$ ipython --no-banner

In [1]: import numpy as np

In [2]: import numpy.linalg as la

In [3]: np.set_printoptions(precision=2, suppress=True, linewidth=100)

In [4]: K = np.load("test15.npy")

In [5]: print(K)
[[ -2  -2  -2  -2  -2  -2  -2  -2  -2]
 [ -2  -4  -4  -4  -4  -4  -4  -4  -4]
 [ -2  -4  -6  -6  -6  -6  -6  -6  -6]
 [ -2  -4  -6  -8  -8  -8  -8  -8  -8]
 [ -2  -4  -6  -8 -10 -10 -10 -10 -10]
 [ -2  -4  -6  -8 -10 -12 -12 -12 -12]
 [ -2  -4  -6  -8 -10 -12 -14 -14 -14]
 [ -2  -4  -6  -8 -10 -12 -14 -16 -16]
 [ -2  -4  -6  -8 -10 -12 -14 -16 -18]]

In [6]: print(round(float(la.eigvalsh(K).min()), 2))
-73.32

In [7]: print([round(float(la.det(K[:i, :i])), 2) + 0 for i in range(1, 10)])
[-2.0, 4.0, -8.0, 16.0, -32.0, 64.0, -128.0, 256.0, -512.0]

In [8]: print(np.all(la.eigvalsh(K) > 0))
False

In [9]: vals, evecs = la.eigh(K)

In [10]: print((vals > 1e-8).sum(), (vals < -1e-8).sum())
0 9

In [11]: print(np.round(evecs.T @ K @ evecs, 2) + 0)
[[-73.32   0.     0.     0.     0.     0.     0.     0.     0.  ]
 [  0.    -8.3    0.     0.     0.     0.     0.     0.     0.  ]
 [  0.     0.    -3.1    0.     0.     0.     0.     0.     0.  ]
 [  0.     0.     0.    -1.67   0.     0.     0.     0.     0.  ]
 [  0.     0.     0.     0.    -1.09   0.     0.     0.     0.  ]
 [  0.     0.     0.     0.     0.    -0.8    0.     0.     0.  ]
 [  0.     0.     0.     0.     0.     0.    -0.65   0.     0.  ]
 [  0.     0.     0.     0.     0.     0.     0.    -0.56   0.  ]
 [  0.     0.     0.     0.     0.     0.     0.     0.    -0.51]]

In [12]: print(np.unique(vals.round(6) + 0, return_counts=True)[1])
[1 1 1 1 1 1 1 1 1]

In [13]: print(round(float(vals.sum()), 2), np.trace(K))
-90.0 -90

In [14]: print(la.eigvalsh(K + 2 * np.eye(9)))
[-71.32  -6.3   -1.1    0.33   0.91   1.2    1.35   1.44   1.49]

In [15]: print(la.eigvalsh(K @ K))
[   0.26    0.31    0.42    0.64    1.19    2.79    9.6    68.84 5375.94]

In [16]: r0 = np.array([2, 1])

In [17]: print(np.convolve(K[5], r0))
[ -4 -10 -16 -22 -28 -34 -36 -36 -36 -12]

In [18]: print(np.polyval(r0, K[5]))
[ -3  -7 -11 -15 -19 -23 -23 -23 -23]

In [19]: rng = np.random.default_rng(75232)

In [20]: lab = rng.permutation(9)

In [21]: Y = K[:, lab] * rng.choice([-1, 1], 9)

In [22]: print(Y)
[[ -2   2  -2   2  -2   2  -2   2   2]
 [ -4   4  -4   4  -4   4  -2   4   4]
 [ -6   6  -4   6  -6   6  -2   6   6]
 [ -6   8  -4   8  -8   8  -2   8   8]
 [ -6  10  -4  10 -10  10  -2   8  10]
 [ -6  12  -4  12 -10  12  -2   8  12]
 [ -6  14  -4  12 -10  14  -2   8  14]
 [ -6  16  -4  12 -10  16  -2   8  14]
 [ -6  18  -4  12 -10  16  -2   8  14]]

In [23]: U, _, vt = la.svd(K.T @ Y)

In [24]: print(np.round(U @ vt, 2) + 0)
[[ 0.  0.  0.  0.  0.  0.  1.  0.  0.]
 [ 0.  0.  1.  0.  0.  0.  0.  0.  0.]
 [ 1.  0.  0.  0.  0.  0.  0.  0.  0.]
 [ 0.  0.  0.  0.  0.  0.  0. -1.  0.]
 [ 0.  0.  0.  0.  1.  0.  0.  0.  0.]
 [ 0.  0.  0. -1.  0.  0.  0.  0.  0.]
 [ 0.  0.  0.  0.  0.  0.  0.  0. -1.]
 [ 0.  0.  0.  0.  0. -1.  0.  0.  0.]
 [ 0. -1.  0.  0.  0.  0.  0.  0.  0.]]
